$ ipython --no-banner

In [1]: import numpy as np

In [2]: from numpy import linalg as LA

In [3]: np.set_printoptions(precision=3, suppress=True, linewidth=100)

In [4]: rnd = lambda a: np.round(a, 3) + 0

In [5]: F = np.load("block9.npy")

In [6]: F
Out[6]: 
array([[-2.95, -2.  ,  3.  ,  1.  ],
       [-2.  , -2.95,  1.  ,  2.  ],
       [ 2.  ,  2.  ,  2.05, -3.  ],
       [-3.  , -2.  ,  3.  ,  1.05]])

In [7]: T = np.stack([F, 4 * F, F[::-1]])

In [8]: rnd(LA.norm(T, axis=(1, 2)))
Out[8]: array([ 9.204, 36.815,  9.204])

In [9]: T.sum(axis=0)
Out[9]: 
array([[-17.75, -12.  ,  18.  ,   6.05],
       [ -8.  , -12.75,   7.05,   7.  ],
       [  8.  ,   7.05,  11.25, -13.  ],
       [-17.95, -12.  ,  18.  ,   6.25]])

In [10]: rnd(np.einsum("bij,cij->bc", T, T))
Out[10]: 
array([[  84.71,  338.84,   18.1 ],
       [ 338.84, 1355.36,   72.4 ],
       [  18.1 ,   72.4 ,   84.71]])

In [11]: (T @ F.T).shape
Out[11]: (3, 4, 4)

In [12]: LA.matrix_rank(T)
Out[12]: array([4, 4, 4])

In [13]: evals, V = LA.eig(F)

In [14]: rnd(F @ V[:, 0] - evals[0] * V[:, 0])
Out[14]: array([0., 0., 0., 0.])

In [15]: rnd(np.sort(LA.eigvals(F @ F)))
Out[15]: array([0.002, 2.829, 3.176, 8.703])

In [16]: U, sig, vt = LA.svd(F)

In [17]: rnd(sig)
Out[17]: array([8.059, 4.347, 0.929, 0.014])

In [18]: np.argmax(sig[:-1] / (sig[1:] + 1e-6)) + 1
Out[18]: np.int64(3)

In [19]: M2 = U[:, :3] @ np.diag(sig[:3]) @ vt[:3]

In [20]: rnd(np.abs(F - M2).max())
Out[20]: np.float64(0.007)

In [21]: LA.matrix_rank(M2)
Out[21]: np.int64(3)

In [22]: rnd(LA.norm(F - M2, 2)), rnd(sig[3])
Out[22]: (np.float64(0.014), np.float64(0.014))

In [23]: W1 = np.array([[0, 0, 2], [0, 2, 1], [-2, 1, 2], [0, -2, 0]])

In [24]: c = np.array([0, -2, -2])

In [25]: H = np.maximum(F @ W1 + c, 0)

In [26]: (H > 0).mean(axis=0)
Out[26]: array([0.  , 0.25, 0.25])

In [27]: H
Out[27]: 
array([[ 0.  ,  0.  ,  0.  ],
       [ 0.  ,  0.  ,  0.  ],
       [ 0.  , 10.05,  8.1 ],
       [ 0.  ,  0.  ,  0.  ]])

In [28]: (H > 0).astype(int)
Out[28]: 
array([[0, 0, 0],
       [0, 0, 0],
       [0, 1, 1],
       [0, 0, 0]])

In [29]: W2 = np.array([[8, 8], [-8, -9], [2, 2]])

In [30]: (H @ W2).round(6).argmax(axis=1)
Out[30]: array([0, 0, 0, 0])

In [31]: H @ W2
Out[31]: 
array([[  0.  ,   0.  ],
       [  0.  ,   0.  ],
       [-64.2 , -74.25],
       [  0.  ,   0.  ]])

In [32]: x = np.array([7, 4, 2, 3])

In [33]: h = np.maximum(F @ x, 0)

In [34]: rnd(np.tanh(F @ x))
Out[34]: array([-1., -1.,  1., -1.])

In [35]: rnd(F.T @ h)
Out[35]: array([ 34.2  ,  34.2  ,  35.055, -51.3  ])

In [36]: np.flatnonzero(h > 1e-9)
Out[36]: array([2])

In [37]: F * (h > 1e-9)[:, None]
Out[37]: 
array([[-0.  , -0.  ,  0.  ,  0.  ],
       [-0.  , -0.  ,  0.  ,  0.  ],
       [ 2.  ,  2.  ,  2.05, -3.  ],
       [-0.  , -0.  ,  0.  ,  0.  ]])

In [38]: M2 = np.array([[-3, -3, -3], [4, -5, -3], [0, 4, -1]])

In [39]: M2[-1] = M2[0]

In [40]: m1 = M2 + 0.05 * np.eye(3)

In [41]: m1
Out[41]: 
array([[-2.95, -3.  , -3.  ],
       [ 4.  , -4.95, -3.  ],
       [-3.  , -3.  , -2.95]])

In [42]: f = np.array([1, -1])

In [43]: rnd(np.convolve(m1[0], f))
Out[43]: array([-2.95, -0.05,  0.  ,  3.  ])

In [44]: np.polyval(f, m1[0])
Out[44]: array([-3.95, -4.  , -4.  ])

In [45]: def softmax(z):
    ...:     e = np.exp(z - z.max(axis=-1, keepdims=True))
    ...:     return e / e.sum(axis=-1, keepdims=True)
    ...: 

In [46]: softmax(m1).sum(axis=1)
Out[46]: array([1., 1., 1.])

In [47]: scores = m1 @ m1.T / np.sqrt(3)

In [48]: rnd(softmax(scores))
Out[48]: 
array([[0.5, 0. , 0.5],
       [0. , 1. , 0. ],
       [0.5, 0. , 0.5]])

In [49]: rnd(softmax(scores)[0] @ m1)
Out[49]: array([-2.974, -3.   , -2.975])

In [50]: rnd(softmax(scores + np.triu(np.full(scores.shape, -np.inf), 1)))
Out[50]: 
array([[1. , 0. , 0. ],
       [0. , 1. , 0. ],
       [0.5, 0. , 0.5]])

In [51]: LA.determinant(m1)
AttributeError: module 'numpy.linalg' has no attribute 'determinant'


In [52]: rnd(np.abs(LA.eigvals(m1)).max())
Out[52]: np.float64(5.697)

In [53]: assert m1 == m1.T
ValueError: The truth value of an array with more than one element is ambiguous. Use a.any() or a.all()


In [54]: rnd(np.trace(m1))
Out[54]: np.float64(-10.85)

In [55]: rnd(np.sort(np.abs(LA.eigvals(m1))))
Out[55]: array([0.05 , 5.697, 5.697])

In [56]: (m1 - m1.T) / 2
Out[56]: 
array([[ 0. , -3.5,  0. ],
       [ 3.5,  0. ,  0. ],
       [ 0. ,  0. ,  0. ]])

In [57]: m1.inv()
AttributeError: 'numpy.ndarray' object has no attribute 'inv'


In [58]: rnd(LA.matrix_power(m1, 4))
Out[58]: 
array([[-554.311, 1762.694, 1247.804],
       [-548.143,  105.928,  -39.421],
       [-554.312, 1762.694, 1247.804]])

In [59]: f = np.array([0, -1, 0])

In [60]: M2 = m1 + np.outer(f, np.eye(3)[2])

In [61]: M2
Out[61]: 
array([[-2.95, -3.  , -3.  ],
       [ 4.  , -4.95, -4.  ],
       [-3.  , -3.  , -2.95]])

In [62]: rnd(LA.det(M2) / LA.det(m1)), rnd(1 + LA.solve(m1, f)[2])
Out[62]: (np.float64(0.908), np.float64(0.908))

In [63]: x = np.array([2, -1, 1])

In [64]: y = M2 @ x

In [65]: rnd(y)
Out[65]: array([-5.9 ,  8.95, -5.95])

In [66]: rnd(LA.solve(M2, y))
Out[66]: array([ 2., -1.,  1.])

In [67]: LA.solve(M2, y[:-1])
ValueError: solve1: Input operand 1 has a mismatch in its core dimension 0, with gufunc signature (m,m),(m)->(m) (size 2 is different from 3)


In [68]: data = np.load("x.npy")

In [69]: data
Out[69]: 
array([[ 1,  1, -1, -1, -1, -1,  1,  1],
       [ 1,  1,  1,  1, -1, -1, -1, -1],
       [ 1, -1, -1,  1, -1,  1,  1, -1]])

In [70]: rnd(softmax(data[0]))
Out[70]: array([0.22, 0.22, 0.03, 0.03, 0.03, 0.03, 0.22, 0.22])

In [71]: rnd(softmax(data[0] + 2))
Out[71]: array([0.22, 0.22, 0.03, 0.03, 0.03, 0.03, 0.22, 0.22])

In [72]: rnd(softmax(10 * data[0]))
Out[72]: array([0.25, 0.25, 0.  , 0.  , 0.  , 0.  , 0.25, 0.25])

In [73]: scores = data @ data.T / np.sqrt(8)

In [74]: rnd(softmax(scores)[0] @ data)
Out[74]: array([ 1.   ,  0.894, -0.894, -0.789, -1.   , -0.894,  0.894,  0.789])

In [75]: U, sig = LA.svd(data)
ValueError: too many values to unpack (expected 2)


In [76]: U, sig, vt = LA.svd(data, full_matrices=False)

In [77]: rnd(vt @ vt.T)
Out[77]: 
array([[1., 0., 0.],
       [0., 1., 0.],
       [0., 0., 1.]])

In [78]: rnd(sig)
Out[78]: array([2.828, 2.828, 2.828])

In [79]: rnd(U.T @ data @ vt.T)
Out[79]: 
array([[2.828, 0.   , 0.   ],
       [0.   , 2.828, 0.   ],
       [0.   , 0.   , 2.828]])

In [80]: rnd(sig / sig[0])
Out[80]: array([1., 1., 1.])

In [81]: data.shape
Out[81]: (3, 8)

In [82]: data.sum(axis=0)
Out[82]: array([ 3,  1, -1,  1, -3, -1,  1, -1])

In [83]: np.unravel_index(np.abs(data).argmax(), data.shape)
Out[83]: (np.int64(0), np.int64(0))

In [84]: LA.rank(data)
AttributeError: module 'numpy.linalg' has no attribute 'rank'


In [85]: rnd(LA.norm(data))
Out[85]: np.float64(4.899)

In [86]: rnd(LA.svd(data, compute_uv=False))
Out[86]: array([2.828, 2.828, 2.828])

In [87]: np.abs(data).max()
Out[87]: np.int64(1)

In [88]: data - data[0]
Out[88]: 
array([[ 0,  0,  0,  0,  0,  0,  0,  0],
       [ 0,  0,  2,  2,  0,  0, -2, -2],
       [ 0, -2,  0,  2,  0,  2,  0, -2]])

In [89]: f = np.array([1, 3, 2]) + 0.5

In [90]: M = np.outer(f, f) / (f @ f)

In [91]: rnd(M)
Out[91]: 
array([[0.108, 0.253, 0.181],
       [0.253, 0.59 , 0.422],
       [0.181, 0.422, 0.301]])

In [92]: rnd(softmax(M[0] + -2))
Out[92]: array([0.31 , 0.358, 0.333])

In [93]: scores = M @ M.T / np.sqrt(3)

In [94]: rnd(softmax(scores)[0] @ M)
Out[94]: array([0.183, 0.426, 0.305])

In [95]: U, sig, vt = LA.svd(M)

In [96]: rnd(sig)
Out[96]: array([1., 0., 0.])

In [97]: np.argmax(sig[:-1] / (sig[1:] + 1e-6)) + 1
Out[97]: np.int64(1)

In [98]: M2 = U[:, :1] @ np.diag(sig[:1]) @ vt[:1]

In [99]: LA.matrix_rank(M, rtol=0.05)
Out[99]: np.int64(1)

In [100]: LA.matrix_rank(M2)
Out[100]: np.int64(1)

In [101]: rnd(LA.norm(M - M2, 2)), rnd(sig[1])
Out[101]: (np.float64(0.0), np.float64(0.0))

In [102]: rnd(LA.norm(M - M2) / LA.norm(M))
Out[102]: np.float64(0.0)

In [103]: rnd(LA.det(2 * M)), rnd(LA.det(M))
Out[103]: (np.float64(0.0), np.float64(0.0))

In [104]: np.einsum("ii->", M)
Out[104]: np.float64(1.0)

In [105]: M2 = M / np.sqrt((M ** 2).mean(axis=1, keepdims=True))

In [106]: rnd(M - M.mean(axis=1, keepdims=True))
Out[106]: 
array([[-0.072,  0.072,  0.   ],
       [-0.169,  0.169,  0.   ],
       [-0.12 ,  0.12 ,  0.   ]])

In [107]: LA.matrix_rank(M2) == LA.matrix_rank(M)
Out[107]: np.True_

In [108]: rnd(M2[1])
Out[108]: array([0.57 , 1.331, 0.951])

In [109]: evals, V = LA.eigh(M)

In [110]: rnd(evals)
Out[110]: array([0., 0., 1.])

In [111]: rnd(np.abs(V[:, -1]))
Out[111]: array([0.329, 0.768, 0.549])

In [112]: rnd(LA.eigvalsh(M @ M))
Out[112]: array([0., 0., 1.])

In [113]: arr = np.load("a.npy")

In [114]: rnd(arr)
Out[114]: 
array([[-0.707, -0.707,  0.   ,  0.   ],
       [ 0.707, -0.707,  0.   ,  0.   ],
       [ 0.   ,  0.   ,  1.   ,  0.   ],
       [ 0.   ,  0.   ,  0.   ,  1.   ]])

In [115]: rnd(LA.norm(arr[2] - arr[0]))
Out[115]: np.float64(1.414)

In [116]: rnd(LA.norm(arr[2], 1)), rnd(LA.norm(arr[2], np.inf))
Out[116]: (np.float64(1.0), np.float64(1.0))

In [117]: rnd(LA.norm(arr, "nuc"))
Out[117]: np.float64(4.0)

In [118]: rnd(LA.norm(arr, 2))
Out[118]: np.float64(1.0)

In [119]: arr[2] @ arr[0]
Out[119]: np.float64(0.0)
